>>> import numpy as np
>>> np.set_printoptions(suppress=True, linewidth=120)
>>> rd = lambda a: np.round(a, 1) + 0
>>> K = np.load("block3.npy")
>>> K
array([[ 6. ,  1.9,  6.1],
       [ 1.9, -3.9,  6. ],
       [-6.1, -8.8,  0. ],
       [-5.9, -9.1, -0.1]])
>>> out = np.c_[K[:, :2] @ np.array([[7, 9], [9, 6]]), np.array([-4, -1, 7, 1])]
>>> rd(out)
array([[  59.1,   65.4,   -4. ],
       [ -21.8,   -6.3,   -1. ],
       [-121.9, -107.7,    7. ],
       [-123.2, -107.7,    1. ]])
>>> rd(np.linalg.lstsq(K, out[:, 0])[0])
array([7., 9., 0.])
>>> rd(np.linalg.norm(np.linalg.qr(K)[0].T @ out, axis=0) ** 2 / ((out ** 2).sum(axis=0) + 1e-12))
array([1., 1., 1.])
>>> np.linalg.matrix_rank(np.c_[K, out])
np.int64(4)
>>> out = K / np.sqrt((K ** 2).mean(axis=1, keepdims=True))
>>> rd(K - K.mean(axis=1, keepdims=True))
array([[ 1.3, -2.8,  1.4],
       [ 0.6, -5.2,  4.7],
       [-1.1, -3.8,  5. ],
       [-0.9, -4.1,  4.9]])
>>> rd(np.linalg.norm(K, 2) / np.linalg.norm(K))
np.float64(0.9)
>>> np.argsort(-np.linalg.norm(K, axis=0).round(6), kind="stable")[:3]
array([1, 0, 2])
>>> rd(np.abs(np.linalg.svd(K)[2][-1]))
array([0.7, 0.5, 0.5])
>>> round(np.log10(np.linalg.cond(K)))
2
>>> [round(float(x), 1) for x in np.linalg.svd(K, compute_uv=False)[:3]]
[16.2, 10.0, 0.2]
>>> W1 = np.array([[0, 3, -2], [0, -1, 0], [-3, 2, 2]])
>>> coef = np.array([0, -2, -3])
>>> H = np.maximum(K @ W1 + coef, 0)
>>> rd((H > 0).mean(axis=0))
array([0.2, 0.5, 0.8])
>>> np.linalg.matrix_rank(H)
np.int64(3)
>>> C = np.array([[-3, 2], [1, 0], [3, 0]])
>>> rd(H @ C)
array([[26.3,  0. ],
       [35.2,  0. ],
       [27.6,  0. ],
       [24.9,  0.6]])
>>> W1 @ C
array([[-3,  0],
       [-1,  0],
       [17, -6]])
>>> (H @ C).round(6).argmax(axis=1)
array([0, 0, 0, 0])
>>> U, sv, VT = np.linalg.svd(K)
>>> np.argmax(sv[:-1] / (sv[1:] + 1e-6)) + 1
np.int64(2)
>>> out = U[:, :2] @ np.diag(sv[:2]) @ VT[:2]
>>> np.linalg.matrix_rank(out)
np.int64(2)
>>> np.linalg.matrix_rank(K, rtol=0.05)
np.int64(2)
>>> rd(out)
array([[ 6. ,  1.9,  6.1],
       [ 1.9, -3.9,  6. ],
       [-6. , -8.9, -0.1],
       [-6. , -9. ,  0. ]])
>>> X = np.load("layer16.npy")
>>> X
array([[-5, -3,  0,  0,  0,  0],
       [-4, -6,  0,  0,  0,  0],
       [-3,  1,  0,  0,  0,  0],
       [ 0,  0, -5, -3,  0,  0],
       [ 0,  0, -4, -6,  0,  0],
       [ 0,  0, -3,  1,  0,  0],
       [ 0,  0,  0,  0, -5, -3],
       [ 0,  0,  0,  0, -4, -6],
       [ 0,  0,  0,  0, -3,  1]])
>>> proj = X @ np.linalg.solve(X.T @ X, X.T)
>>> np.allclose(proj @ proj, proj)
True
>>> rd(proj)
array([[ 0.5,  0.3,  0.4,  0. ,  0. ,  0. ,  0. ,  0. ,  0. ],
       [ 0.3,  0.8, -0.3,  0. ,  0. ,  0. ,  0. ,  0. ,  0. ],
       [ 0.4, -0.3,  0.7,  0. ,  0. ,  0. ,  0. ,  0. ,  0. ],
       [ 0. ,  0. ,  0. ,  0.5,  0.3,  0.4,  0. ,  0. ,  0. ],
       [ 0. ,  0. ,  0. ,  0.3,  0.8, -0.3,  0. ,  0. ,  0. ],
       [ 0. ,  0. ,  0. ,  0.4, -0.3,  0.7,  0. ,  0. ,  0. ],
       [ 0. ,  0. ,  0. ,  0. ,  0. ,  0. ,  0.5,  0.3,  0.4],
       [ 0. ,  0. ,  0. ,  0. ,  0. ,  0. ,  0.3,  0.8, -0.3],
       [ 0. ,  0. ,  0. ,  0. ,  0. ,  0. ,  0.4, -0.3,  0.7]])
>>> rd(proj @ X[:, 3])
array([ 0.,  0.,  0., -3., -6.,  1.,  0.,  0.,  0.])
>>> gram = K.T @ K
>>> rd(np.linalg.svd(K, compute_uv=False) ** 2)
array([263.9,  99.9,   0.1])
>>> np.allclose(gram, gram.T)
True
>>> rd(np.linalg.eigvalsh(gram)[::-1])
array([263.9,  99.9,   0.1])
>>> rd(gram)
array([[111.6, 111.4,  48.6],
       [111.4, 179.1, -10.9],
       [ 48.6, -10.9,  73.2]])
>>> np.linalg.matrix_rank(gram)
np.int64(3)
>>> ang = np.radians(156)
>>> r_ = np.eye(6)
>>> r_[2, 2] = r_[0, 0] = np.cos(ang)
>>> r_[2, 0], r_[0, 2] = -np.sin(ang), np.sin(ang)
>>> rd(r_)
array([[-0.9,  0. ,  0.4,  0. ,  0. ,  0. ],
       [ 0. ,  1. ,  0. ,  0. ,  0. ,  0. ],
       [-0.4,  0. , -0.9,  0. ,  0. ,  0. ],
       [ 0. ,  0. ,  0. ,  1. ,  0. ,  0. ],
       [ 0. ,  0. ,  0. ,  0. ,  1. ,  0. ],
       [ 0. ,  0. ,  0. ,  0. ,  0. ,  1. ]])
>>> out = X @ r_.T
>>> rd(np.linalg.svd(X, compute_uv=False)), rd(np.linalg.svd(out, compute_uv=False))
(array([9.2, 9.2, 9.2, 3.5, 3.5, 3.5]), array([9.2, 9.2, 9.2, 3.5, 3.5, 3.5]))
>>> rd(np.abs(out - X).max(axis=0))
array([9.6, 0. , 9.6, 0. , 0. , 0. ])
>>> np.allclose(np.linalg.norm(X, axis=1), np.linalg.norm(out, axis=1))
True
>>> rd(np.linalg.det(r_)), rd(np.trace(r_))
(np.float64(1.0), np.float64(2.2))
>>> arr = np.load("mat.npy")
>>> arr
array([[-21.,  14.,  -6.,  10.],
       [-16.,   9.,   0.,  16.],
       [ 34., -26.,  19.,   2.],
       [-22.,  14.,  -6.,  11.]])
>>> rd(np.abs(np.linalg.svd(arr)[2][-1]))
array([0.5, 0.2, 0.7, 0.4])
>>> np.linalg.cond(arr) > 100
np.True_
>>> np.argsort(-np.linalg.norm(arr, axis=0).round(6), kind="stable")[:3]
array([0, 1, 3])
>>> np.linalg.matrix_rank(arr, rtol=0.1)
np.int64(2)
>>> rd(np.linalg.norm(arr, 2) / np.linalg.norm(arr))
np.float64(1.0)
>>> proj = np.triu(np.array([[5, 0, -2, -4], [1, 4, 5, -3], [4, 5, -3, 1], [2, 3, 4, -5]]), 1) + np.eye(4)
>>> out = proj @ arr @ np.linalg.inv(proj)
>>> np.trace(out), np.trace(arr)
(np.float64(18.0), np.float64(18.0))
>>> proj @ arr - arr @ proj
array([[  20.,   -4., -126.,  -84.],
       [ 236., -172.,   36.,  -60.],
       [ -22.,   14.,  192.,   50.],
       [   0.,    0., -114.,  -40.]])
>>> O, evecs = np.linalg.qr(arr[:, :2])[0], np.linalg.qr(arr[:, 2:])[0]
>>> sv = np.linalg.svd(O.T @ evecs, compute_uv=False)
>>> rd(np.degrees(np.arccos(sv.clip(0, 1))))
array([0.4, 7.3])
>>> (sv > 0.9).sum()
np.int64(2)
>>> rd(sv)
array([1., 1.])
>>> W0 = np.array([[-1.1, -1.2, 0.7],
...     [-0.4, -1.2, 0.6],
...     [-0.7, 0.8, 0.8],
...     [-0.3, -0.3, -0.1]])
>>> W0
array([[-1.1, -1.2,  0.7],
       [-0.4, -1.2,  0.6],
       [-0.7,  0.8,  0.8],
       [-0.3, -0.3, -0.1]])
>>> out = np.c_[W0[:, :1] @ np.array([[1]]), np.array([1, 0, 5, 5])]
>>> out
array([[-1.1,  1. ],
       [-0.4,  0. ],
       [-0.7,  5. ],
       [-0.3,  5. ]])
>>> rd(np.linalg.norm(out - W0 @ np.linalg.lstsq(W0, out)[0], axis=0))
array([0. , 4.2])
>>> np.linalg.matrix_rank(np.c_[W0, out])
np.int64(4)
>>> rd(np.linalg.norm(np.linalg.qr(W0)[0].T @ out, axis=0) ** 2 / ((out ** 2).sum(axis=0) + 1e-12))
array([1. , 0.7])
>>> O, r_ = np.linalg.qr(out)
>>> rd(np.abs(np.diag(r_)))
array([1.4, 5.6])
>>> O.shape, r_.shape
((4, 2), (2, 2))
>>> rd(O)
array([[-0.8, -0.4],
       [-0.3, -0.2],
       [-0.5,  0.5],
       [-0.2,  0.7]])
>>> rd(O.T @ O)
array([[1., 0.],
       [0., 1.]])
>>> np.allclose(r_.T @ r_, out.T @ out)
True
>>> rd(O @ r_)
array([[-1.1,  1. ],
       [-0.4,  0. ],
       [-0.7,  5. ],
       [-0.3,  5. ]])
>>> out = np.array([[0, 1, 0, -9], [7, -6, -8, 9], [4, 9, -4, -7], [6, 5, 5, 7]])
>>> feats = np.triu(out)
>>> feats
array([[ 0,  1,  0, -9],
       [ 0, -6, -8,  9],
       [ 0,  0, -4, -7],
       [ 0,  0,  0,  7]])
>>> rd(np.linalg.det(feats.T))
np.float64(0.0)
>>> rd(np.linalg.eigvals(feats).sum().real)
np.float64(-3.0)
>>> rd(np.linalg.det(2 * feats)), rd(np.linalg.det(feats))
(np.float64(0.0), np.float64(0.0))
>>> np.einsum("ij,ji->", feats, feats)
np.int64(101)
>>> np.poly(feats)
array([   1.,    3.,  -46., -168.,    0.])
>>> rd(np.linalg.eigvals(feats))
array([ 0., -6., -4.,  7.])
>>> np.einsum("ii->", feats)
np.int64(-3)
>>> O, _ = np.linalg.qr(np.array([[0.7, 0.4, 1.7, -0.2],
...     [-1.7, 0.0, 1.0, -0.1],
...     [1.6, -0.5, -0.9, -0.2],
...     [1.9, -0.6, -1.3, -0.9]]))
>>> F = O[:, :3]
>>> rd(F)
array([[-0.2,  0.8,  0.6],
       [ 0.6, -0.4,  0.7],
       [-0.5, -0.3,  0.3],
       [-0.6, -0.4,  0.2]])
>>> vec = np.array([1, 1, 3])
>>> target = F @ vec
>>> coef, lr = np.zeros(3), 1 / np.linalg.norm(F, 2) ** 2
>>> for i in range(30):
...     coef -= lr * F.T @ (F @ coef - target)
...     if i % 10 == 0: print(i, round(np.linalg.norm(F @ coef - target), 1))
... 
0 0.0
10 0.0
20 0.0
>>> rd(coef)
array([1., 1., 3.])
>>> rd(np.linalg.cond(F))
np.float64(1.0)
>>> proj = F @ np.linalg.solve(F.T @ F, F.T)
>>> np.linalg.matrix_rank(np.eye(4) - proj)
np.int64(1)
>>> rd((np.eye(4) - proj) @ F)
array([[0., 0., 0.],
       [0., 0., 0.],
       [0., 0., 0.],
       [0., 0., 0.]])
>>> rd(proj @ F[:, 2])
array([0.6, 0.7, 0.3, 0.2])
>>> rd(np.diag(proj))
array([1. , 1. , 0.5, 0.6])
>>> out = np.array([[5, 3], [2, 2], [4, -4]])
>>> rd(out.T @ F.T)
array([[ 2.8,  4.8, -2.1, -3.2],
       [-1.6, -2.1, -3.3, -3.3]])
>>> np.linalg.matrix_rank(F @ out)
np.int64(2)
>>> rd(np.einsum("ij,ij->i", F, F))
array([1. , 1. , 0.5, 0.6])
>>> np.linalg.matrix_rank(np.vstack([F, out.T]))
np.int64(3)
>>> rd(np.einsum("ik,kj->ji", F, out))
array([[ 2.8,  4.8, -2.1, -3.2],
       [-1.6, -2.1, -3.3, -3.3]])
>>> out = np.c_[F[:, :2] @ np.array([[0, 0], [0, 1]]), np.array([2, 3, 2, 3])]
>>> rd(out)
array([[ 0. ,  0.8,  2. ],
       [ 0. , -0.4,  3. ],
       [ 0. , -0.3,  2. ],
       [ 0. , -0.4,  3. ]])
>>> np.linalg.matrix_rank(np.c_[F, out])
np.int64(4)
>>> rd(np.linalg.norm(out - F @ np.linalg.lstsq(F, out)[0], axis=0))
array([0. , 0. , 0.9])
>>> rd(np.linalg.norm(np.linalg.qr(F)[0].T @ out, axis=0) ** 2 / ((out ** 2).sum(axis=0) + 1e-12))
array([0., 1., 1.])
>>> mat = np.load("sample8.npy")
>>> mat
array([[0, 1, 1],
       [1, 0, 0],
       [1, 0, 0]])
>>> ang = np.radians(120)
>>> r_ = np.eye(3)
>>> r_[2, 2] = r_[0, 0] = np.cos(ang)
>>> r_[2, 0], r_[0, 2] = -np.sin(ang), np.sin(ang)
>>> rd(r_)
array([[-0.5,  0. ,  0.9],
       [ 0. ,  1. ,  0. ],
       [-0.9,  0. , -0.5]])
>>> out = mat @ r_.T
>>> np.allclose(mat @ mat.T, out @ out.T)
True
>>> rd(np.linalg.svd(mat, compute_uv=False)), rd(np.linalg.svd(out, compute_uv=False))
(array([1.4, 1.4, 0. ]), array([1.4, 1.4, 0. ]))
>>> w, evecs = np.linalg.eigh(mat)
>>> vec = np.array([-1, 3, -1])
>>> np.abs(mat).sum(axis=1).max(), rd(np.abs(w).max())
(np.int64(2), np.float64(1.4))
>>> vec @ mat @ vec
np.int64(-4)
>>> (np.sign(evecs[:, -1].round(6)) == np.sign(evecs[0, -1].round(6))).astype(int)
array([1, 1, 1])
>>> rd(evecs * np.abs(w) @ evecs.T)
array([[1.4, 0. , 0. ],
       [0. , 0.7, 0.7],
       [0. , 0.7, 0.7]])
>>> data = np.loadtxt("test3.csv", delimiter=",")
>>> data
array([[ 2. ,  8.6,  7.6],
       [ 2. ,  7. ,  6. ],
       [ 2. ,  7.2,  6.2],
       [ 2. ,  6.1,  5.1],
       [ 2. ,  7.8,  6.8],
       [ 2. ,  3.8,  2.8],
       [ 2. ,  1.8,  0.8],
       [ 2. ,  7.1,  6.1],
       [ 2. ,  4.1,  3.1],
       [ 2. ,  2.7,  1.7],
       [ 2. ,  2.3,  1.3],
       [ 2. ,  5. ,  4. ],
       [ 2. ,  4. ,  3. ],
       [ 2. ,  6.4,  5.4],
       [ 2. ,  3.9,  2.9],
       [ 2. ,  5.2,  4.2],
       [ 2. ,  1.2,  0.2],
       [ 2. ,  3.9,  2.9],
       [ 2. ,  7.7,  6.7],
       [ 2. ,  8.2,  7.2],
       [ 2. ,  1.3,  0.3],
       [ 2. ,  8.9,  7.9],
       [ 2. , -1.6, -2.6],
       [ 2. ,  4.9,  3.9]])
>>> vec = np.array([2, 0, 3])
>>> np.sign((data @ vec).round(6))
array([ 1.,  1.,  1.,  1.,  1.,  1.,  1.,  1.,  1.,  1.,  1.,  1.,  1.,  1.,  1.,  1.,  1.,  1.,  1.,  1.,  1.,  1.,
       -1.,  1.])
>>> r = np.linalg.matrix_rank(data)
>>> r
np.int64(2)
>>> ns = np.linalg.svd(data)[2][r:].T
>>> [int(np.linalg.matrix_rank(data[:, :j + 1])) for j in range(3)]
[1, 2, 2]
>>> np.allclose(data @ ns, 0)
True
>>> [int(np.linalg.matrix_rank(np.delete(data, i, axis=0))) for i in range(24)]
[2, 2, 2, 2, 2, 2, 2, 2, 2, 2, 2, 2, 2, 2, 2, 2, 2, 2, 2, 2, 2, 2, 2, 2]
>>> np.linalg.matrix_rank(data.T @ data), np.linalg.matrix_rank(data @ data.T)
(np.int64(2), np.int64(2))
>>> rd(ns @ ns.T)
array([[ 0.1, -0.2,  0.2],
       [-0.2,  0.4, -0.4],
       [ 0.2, -0.4,  0.4]])
>>> gram = data.T @ data
>>> rd(np.linalg.svd(data, compute_uv=False) ** 2)
array([1348.2,   27.2,    0. ])
>>> np.linalg.matrix_rank(gram)
np.int64(2)
>>> rd(np.diag(gram))
array([ 96. , 745.2, 534.2])
>>> rd(np.trace(gram)), rd((data ** 2).sum())
(np.float64(1375.4), np.float64(1375.4))
>>> def softmax(z):
...     e = np.exp(z - z.max(axis=-1, keepdims=True))
...     return e / e.sum(axis=-1, keepdims=True)
... 
>>> rd(softmax(10 * data[9]))
array([0., 1., 0.])
>>> rd(softmax(data[9]))
array([0.3, 0.5, 0.2])
>>> rd(softmax(data).sum(axis=1))
array([1., 1., 1., 1., 1., 1., 1., 1., 1., 1., 1., 1., 1., 1., 1., 1., 1., 1., 1., 1., 1., 1., 1., 1.])
>>> rd(softmax(data[9] + 2))
array([0.3, 0.5, 0.2])
>>> S = data @ data.T / np.sqrt(3)
>>> softmax(S).round(6).argmax(axis=1)
array([21, 21, 21, 21, 21, 21, 21, 21, 21, 21, 21, 21, 21, 21, 21, 21, 21, 21, 21, 21, 21, 21, 22, 21])
>>> rd(softmax(S)[9] @ data)
array([2. , 8.6, 7.6])
>>> U, sv, VT = np.linalg.svd(data)
>>> evecs = VT[:(sv > 1e-8).sum()]
>>> rng = np.random.default_rng(967806)
>>> vec = data[15] + -1 * data[12] + rng.integers(2) * np.eye(3)[0]
>>> rd(vec)
array([1. , 1.2, 1.2])
>>> rd(evecs.T @ evecs)
array([[ 0.9,  0.2, -0.2],
       [ 0.2,  0.6,  0.4],
       [-0.2,  0.4,  0.6]])
>>> rd(np.linalg.norm(vec - evecs.T @ evecs @ vec))
np.float64(0.3)
>>> np.linalg.matrix_rank(np.vstack([data, vec]))
np.int64(3)
>>> np.allclose(evecs.T @ evecs @ vec, vec)
False
